$ python -q
>>> import numpy as np
>>> from numpy import linalg as LA
>>> np.set_printoptions(precision=3, suppress=True, linewidth=200)
>>> r0 = np.array([-2, 9, 1, -3, -5, -5, -1]) + 0.5
>>> E = np.eye(7) - 2 * np.outer(r0, r0) / (r0 @ r0)
>>> E
array([[ 0.968,  0.201,  0.032, -0.053, -0.095, -0.095, -0.011],
       [ 0.201, -0.273, -0.201,  0.335,  0.603,  0.603,  0.067],
       [ 0.032, -0.201,  0.968,  0.053,  0.095,  0.095,  0.011],
       [-0.053,  0.335,  0.053,  0.912, -0.159, -0.159, -0.018],
       [-0.095,  0.603,  0.095, -0.159,  0.714, -0.286, -0.032],
       [-0.095,  0.603,  0.095, -0.159, -0.286,  0.714, -0.032],
       [-0.011,  0.067,  0.011, -0.018, -0.032, -0.032,  0.996]])
>>> ev, evecs = LA.eigh(E)
>>> np.round(evecs.T @ E @ evecs, 3) + 0
array([[-1.,  0.,  0.,  0.,  0.,  0.,  0.],
       [ 0.,  1.,  0.,  0.,  0.,  0.,  0.],
       [ 0.,  0.,  1.,  0.,  0.,  0.,  0.],
       [ 0.,  0.,  0.,  1.,  0.,  0.,  0.],
       [ 0.,  0.,  0.,  0.,  1.,  0.,  0.],
       [ 0.,  0.,  0.,  0.,  0.,  1.,  0.],
       [ 0.,  0.,  0.,  0.,  0.,  0.,  1.]])
>>> (ev > 1e-8).sum(), (ev < -1e-8).sum()
(np.int64(6), np.int64(1))
>>> evecs @ np.diag(ev) @ evecs.T
array([[ 0.968,  0.201,  0.032, -0.053, -0.095, -0.095, -0.011],
       [ 0.201, -0.273, -0.201,  0.335,  0.603,  0.603,  0.067],
       [ 0.032, -0.201,  0.968,  0.053,  0.095,  0.095,  0.011],
       [-0.053,  0.335,  0.053,  0.912, -0.159, -0.159, -0.018],
       [-0.095,  0.603,  0.095, -0.159,  0.714, -0.286, -0.032],
       [-0.095,  0.603,  0.095, -0.159, -0.286,  0.714, -0.032],
       [-0.011,  0.067,  0.011, -0.018, -0.032, -0.032,  0.996]])
>>> np.unique(ev.round(6) + 0, return_counts=True)[1]
array([1, 6])
>>> LA.svd(E, compute_uv=False)
array([1., 1., 1., 1., 1., 1., 1.])
>>> q, r_ = LA.qr(E)
>>> abs(r_[0, 0]), round(LA.norm(E[:, 0]), 3)
(np.float64(1.0), np.float64(1.0))
>>> np.abs(np.diag(r_))
array([1., 1., 1., 1., 1., 1., 1.])
>>> q
array([[-0.968,  0.201, -0.032,  0.053,  0.095,  0.095, -0.011],
       [-0.201, -0.273,  0.201, -0.335, -0.603, -0.603,  0.067],
       [-0.032, -0.201, -0.968, -0.053, -0.095, -0.095,  0.011],
       [ 0.053,  0.335, -0.053, -0.912,  0.159,  0.159, -0.018],
       [ 0.095,  0.603, -0.095,  0.159, -0.714,  0.286, -0.032],
       [ 0.095,  0.603, -0.095,  0.159,  0.286, -0.714, -0.032],
       [ 0.011,  0.067, -0.011,  0.018,  0.032,  0.032,  0.996]])
>>> q.shape, r_.shape
((7, 7), (7, 7))
>>> np.round(LA.eigvalsh(E).min(), 3)
np.float64(-1.0)
>>> np.all(LA.eigvalsh(E) > 0)
np.False_
>>> [round(float(LA.det(E[:i, :i])), 2) + 0 for i in range(1, 8)]
[0.97, -0.31, -0.34, -0.43, -0.71, -1.0, -1.0]
>>> K = np.loadtxt("data.csv", delimiter=",")
>>> K
array([[ 0.715,  0.107,  1.359, -0.008, -0.033, -1.363,  0.631,  0.05 ],
       [-0.529,  0.713,  1.58 ,  0.602,  0.091,  0.441, -0.257,  0.492],
       [-0.202,  1.305,  0.363, -0.091, -1.786,  0.141,  0.387, -0.246],
       [-0.36 , -0.604, -0.113, -0.538, -0.682, -0.132, -1.043,  1.422],
       [ 0.077,  0.44 ,  0.705, -0.568,  0.732, -0.435,  0.805,  0.859],
       [ 0.223,  1.211, -0.722,  0.716, -0.079, -0.23 ,  0.028,  1.479],
       [-0.269, -0.476, -0.188,  0.908,  0.081, -1.184, -0.159, -0.282],
       [ 1.355, -0.189,  0.415,  0.291, -0.287,  0.357,  0.005,  0.386],
       [-0.66 , -0.223, -0.041,  0.326, -0.06 ,  0.854, -0.734, -0.531],
       [-0.663, -0.849,  0.486,  1.254, -0.06 ,  0.151,  1.36 ,  0.187]])
>>> x = np.array([0, 3, 2, 2, -1, -1, 0, -2])
>>> rhs = K @ x
>>> np.round(LA.lstsq(K, rhs)[0], 3) + 0
array([ 0.,  3.,  2.,  2., -1., -1.,  0., -2.])
>>> rng = np.random.default_rng(84340)
>>> rhs = rhs + 0.3 * rng.normal(size=10)
>>> rhs
array([ 4.249,  5.312,  6.034, -5.078, -0.47 ,  1.35 ,  1.641,  0.037,  0.518,  0.693])
>>> b, *_ = LA.lstsq(K, rhs)
>>> [round(float(LA.norm(LA.solve(K.T @ K + lam * np.eye(8), K.T @ rhs))), 2) for lam in (0, 1, 10, 100)]
[4.79, 3.82, 1.6, 0.25]
>>> b.round()
array([-0.,  3.,  2.,  2., -1., -1., -0., -2.])
>>> K.reshape(-1, 2)
array([[ 0.715,  0.107],
       [ 1.359, -0.008],
       [-0.033, -1.363],
       [ 0.631,  0.05 ],
       [-0.529,  0.713],
       [ 1.58 ,  0.602],
       [ 0.091,  0.441],
       [-0.257,  0.492],
       [-0.202,  1.305],
       [ 0.363, -0.091],
       [-1.786,  0.141],
       [ 0.387, -0.246],
       [-0.36 , -0.604],
       [-0.113, -0.538],
       [-0.682, -0.132],
       [-1.043,  1.422],
       [ 0.077,  0.44 ],
       [ 0.705, -0.568],
       [ 0.732, -0.435],
       [ 0.805,  0.859],
       [ 0.223,  1.211],
       [-0.722,  0.716],
       [-0.079, -0.23 ],
       [ 0.028,  1.479],
       [-0.269, -0.476],
       [-0.188,  0.908],
       [ 0.081, -1.184],
       [-0.159, -0.282],
       [ 1.355, -0.189],
       [ 0.415,  0.291],
       [-0.287,  0.357],
       [ 0.005,  0.386],
       [-0.66 , -0.223],
       [-0.041,  0.326],
       [-0.06 ,  0.854],
       [-0.734, -0.531],
       [-0.663, -0.849],
       [ 0.486,  1.254],
       [-0.06 ,  0.151],
       [ 1.36 ,  0.187]])
>>> K.reshape(2, -1)
array([[ 0.715,  0.107,  1.359, -0.008, -0.033, -1.363,  0.631,  0.05 , -0.529,  0.713,  1.58 ,  0.602,  0.091,  0.441, -0.257,  0.492, -0.202,  1.305,  0.363, -0.091, -1.786,  0.141,  0.387,
        -0.246, -0.36 , -0.604, -0.113, -0.538, -0.682, -0.132, -1.043,  1.422,  0.077,  0.44 ,  0.705, -0.568,  0.732, -0.435,  0.805,  0.859],
       [ 0.223,  1.211, -0.722,  0.716, -0.079, -0.23 ,  0.028,  1.479, -0.269, -0.476, -0.188,  0.908,  0.081, -1.184, -0.159, -0.282,  1.355, -0.189,  0.415,  0.291, -0.287,  0.357,  0.005,
         0.386, -0.66 , -0.223, -0.041,  0.326, -0.06 ,  0.854, -0.734, -0.531, -0.663, -0.849,  0.486,  1.254, -0.06 ,  0.151,  1.36 ,  0.187]])
>>> blk = K.reshape(10, 2, -1)
>>> blk[:, 0]
array([[ 0.715,  0.107,  1.359, -0.008],
       [-0.529,  0.713,  1.58 ,  0.602],
       [-0.202,  1.305,  0.363, -0.091],
       [-0.36 , -0.604, -0.113, -0.538],
       [ 0.077,  0.44 ,  0.705, -0.568],
       [ 0.223,  1.211, -0.722,  0.716],
       [-0.269, -0.476, -0.188,  0.908],
       [ 1.355, -0.189,  0.415,  0.291],
       [-0.66 , -0.223, -0.041,  0.326],
       [-0.663, -0.849,  0.486,  1.254]])
>>> np.swapaxes(blk, 1, 2)[8]
array([[-0.66 , -0.06 ],
       [-0.223,  0.854],
       [-0.041, -0.734],
       [ 0.326, -0.531]])
>>> r0, g = E[3], E[4]
>>> r0 @ g
np.float64(0.0)
>>> pr = (r0 @ g) / (r0 @ r0) * r0
>>> g - pr
array([-0.095,  0.603,  0.095, -0.159,  0.714, -0.286, -0.032])
>>> M = np.array([[0.0, 1.0, 2.0], [1.0, 0.0, 0.0], [2.0, 0.0, 0.0]])
>>> # null space of dimension 1
>>> r0 = np.array([2, 1])
>>> np.correlate(M[2], M[1], "full")
array([0., 0., 2., 0., 0.])
>>> np.polyval(r0, M[2])
array([5., 1., 1.])
>>> np.cross(M[2, :3], M[1, :3])
array([0., 0., 0.])
>>> np.convolve(M[2], r0)
array([4., 2., 0., 0.])
>>> m1 = np.load("w.npy")
>>> m1
array([[0.25 , 0.   , 0.   , 0.25 , 0.   , 0.25 , 0.25 , 0.   , 0.   , 0.   , 0.   ],
       [0.   , 0.333, 0.333, 0.   , 0.   , 0.333, 0.   , 0.   , 0.   , 0.   , 0.   ],
       [0.333, 0.   , 0.333, 0.   , 0.   , 0.   , 0.   , 0.333, 0.   , 0.   , 0.   ],
       [0.2  , 0.2  , 0.2  , 0.2  , 0.   , 0.   , 0.   , 0.   , 0.2  , 0.   , 0.   ],
       [0.   , 0.   , 0.5  , 0.   , 0.5  , 0.   , 0.   , 0.   , 0.   , 0.   , 0.   ],
       [0.   , 0.   , 0.   , 0.333, 0.   , 0.333, 0.   , 0.333, 0.   , 0.   , 0.   ],
       [0.   , 0.   , 0.   , 0.   , 0.   , 0.   , 0.667, 0.   , 0.   , 0.333, 0.   ],
       [0.167, 0.   , 0.   , 0.167, 0.167, 0.   , 0.   , 0.167, 0.167, 0.167, 0.   ],
       [0.   , 0.   , 0.333, 0.   , 0.   , 0.   , 0.   , 0.333, 0.333, 0.   , 0.   ],
       [0.   , 0.   , 0.   , 0.   , 0.25 , 0.   , 0.25 , 0.   , 0.   , 0.25 , 0.25 ],
       [0.125, 0.125, 0.125, 0.   , 0.125, 0.125, 0.   , 0.   , 0.125, 0.125, 0.125]])
>>> q, r_ = LA.qr(m1)
>>> q.shape, r_.shape
((11, 11), (11, 11))
>>> np.trace(q @ q.T)
np.float64(11.0)
>>> np.round(q @ r_, 3) + 0
array([[0.25 , 0.   , 0.   , 0.25 , 0.   , 0.25 , 0.25 , 0.   , 0.   , 0.   , 0.   ],
       [0.   , 0.333, 0.333, 0.   , 0.   , 0.333, 0.   , 0.   , 0.   , 0.   , 0.   ],
       [0.333, 0.   , 0.333, 0.   , 0.   , 0.   , 0.   , 0.333, 0.   , 0.   , 0.   ],
       [0.2  , 0.2  , 0.2  , 0.2  , 0.   , 0.   , 0.   , 0.   , 0.2  , 0.   , 0.   ],
       [0.   , 0.   , 0.5  , 0.   , 0.5  , 0.   , 0.   , 0.   , 0.   , 0.   , 0.   ],
       [0.   , 0.   , 0.   , 0.333, 0.   , 0.333, 0.   , 0.333, 0.   , 0.   , 0.   ],
       [0.   , 0.   , 0.   , 0.   , 0.   , 0.   , 0.667, 0.   , 0.   , 0.333, 0.   ],
       [0.167, 0.   , 0.   , 0.167, 0.167, 0.   , 0.   , 0.167, 0.167, 0.167, 0.   ],
       [0.   , 0.   , 0.333, 0.   , 0.   , 0.   , 0.   , 0.333, 0.333, 0.   , 0.   ],
       [0.   , 0.   , 0.   , 0.   , 0.25 , 0.   , 0.25 , 0.   , 0.   , 0.25 , 0.25 ],
       [0.125, 0.125, 0.125, 0.   , 0.125, 0.125, 0.   , 0.   , 0.125, 0.125, 0.125]])
>>> np.allclose(r_.T @ r_, m1.T @ m1)
True
